>>> import numpy as np
>>> from numpy import linalg as LA
>>> np.set_printoptions(suppress=True, linewidth=100)
>>> rnd = lambda a: np.round(a, 2) + 0
>>> M = np.load("run1.npy")
>>> print(M)
[[ 0  8 -9 -4 -3  0]
 [ 0  0  3  7 -4  3]
 [ 0  0  0  6 -5  8]
 [ 0  0  0  0  8 -4]
 [ 0  0  0  0  0 -3]
 [ 0  0  0  0  0  0]]
>>> def softmax(z):
...     e = np.exp(z - z.max(axis=-1, keepdims=True))
...     return e / e.sum(axis=-1, keepdims=True)
... 
>>> print(rnd(softmax(M[5] + 3)))
[0.17 0.17 0.17 0.17 0.17 0.17]
>>> rnd(softmax(M[5]))
array([0.17, 0.17, 0.17, 0.17, 0.17, 0.17])
>>> print(rnd(softmax(10 * M[5])))
[0.17 0.17 0.17 0.17 0.17 0.17]
>>> scores = M @ M.T / np.sqrt(6)
>>> rnd(softmax(scores + np.triu(np.full(scores.shape, -np.inf), 1)))
array([[1.  , 0.  , 0.  , 0.  , 0.  , 0.  ],
       [0.  , 1.  , 0.  , 0.  , 0.  , 0.  ],
       [0.  , 0.  , 1.  , 0.  , 0.  , 0.  ],
       [0.  , 0.  , 0.  , 1.  , 0.  , 0.  ],
       [0.01, 0.  , 0.  , 0.77, 0.23, 0.  ],
       [0.17, 0.17, 0.17, 0.17, 0.17, 0.17]])
>>> rnd(softmax(scores)[5] @ M)
array([ 0.  ,  1.33, -1.  ,  1.5 , -0.67,  0.67])
>>> rnd(LA.norm(M, 2))
np.float64(15.66)
>>> rnd(LA.norm(M, "nuc"))
np.float64(38.87)
>>> rnd(LA.norm(M, axis=0))
array([ 0.  ,  8.  ,  9.49, 10.05, 10.68,  9.9 ])
>>> feats = np.load("out9.npy")
>>> feats
array([[2., 1., 0., 0., 0., 0., 0., 0., 0.],
       [0., 2., 1., 0., 0., 0., 0., 0., 0.],
       [0., 0., 2., 1., 0., 0., 0., 0., 0.],
       [0., 0., 0., 2., 1., 0., 0., 0., 0.],
       [0., 0., 0., 0., 2., 1., 0., 0., 0.],
       [0., 0., 0., 0., 0., 2., 1., 0., 0.],
       [0., 0., 0., 0., 0., 0., 2., 1., 0.],
       [0., 0., 0., 0., 0., 0., 0., 2., 1.],
       [0., 0., 0., 0., 0., 0., 0., 0., 2.]])
>>> print(LA.matrix_rank(feats))
9
>>> rnd(feats.mean(axis=0))
array([0.22, 0.33, 0.33, 0.33, 0.33, 0.33, 0.33, 0.33, 0.33])
>>> print(np.abs(feats).max())
2.0
>>> feats[9]
Traceback (most recent call last):
  File "<python-input-21>", line 1, in <module>
    feats[9]
    ~~~~~^^^
IndexError: index 9 is out of bounds for axis 0 with size 9
>>> feats.sum(axis=0)
array([2., 3., 3., 3., 3., 3., 3., 3., 3.])
>>> np.unravel_index(np.abs(feats).argmax(), feats.shape)
(np.int64(0), np.int64(0))
>>> print(rnd(LA.norm(feats)))
6.63
>>> feats.sum(axis=1)
array([3., 3., 3., 3., 3., 3., 3., 3., 2.])
>>> rnd(LA.svd(feats, compute_uv=False))
array([2.96, 2.86, 2.69, 2.47, 2.19, 1.89, 1.58, 1.29, 1.08])
>>> np.count_nonzero(feats)
np.int64(17)
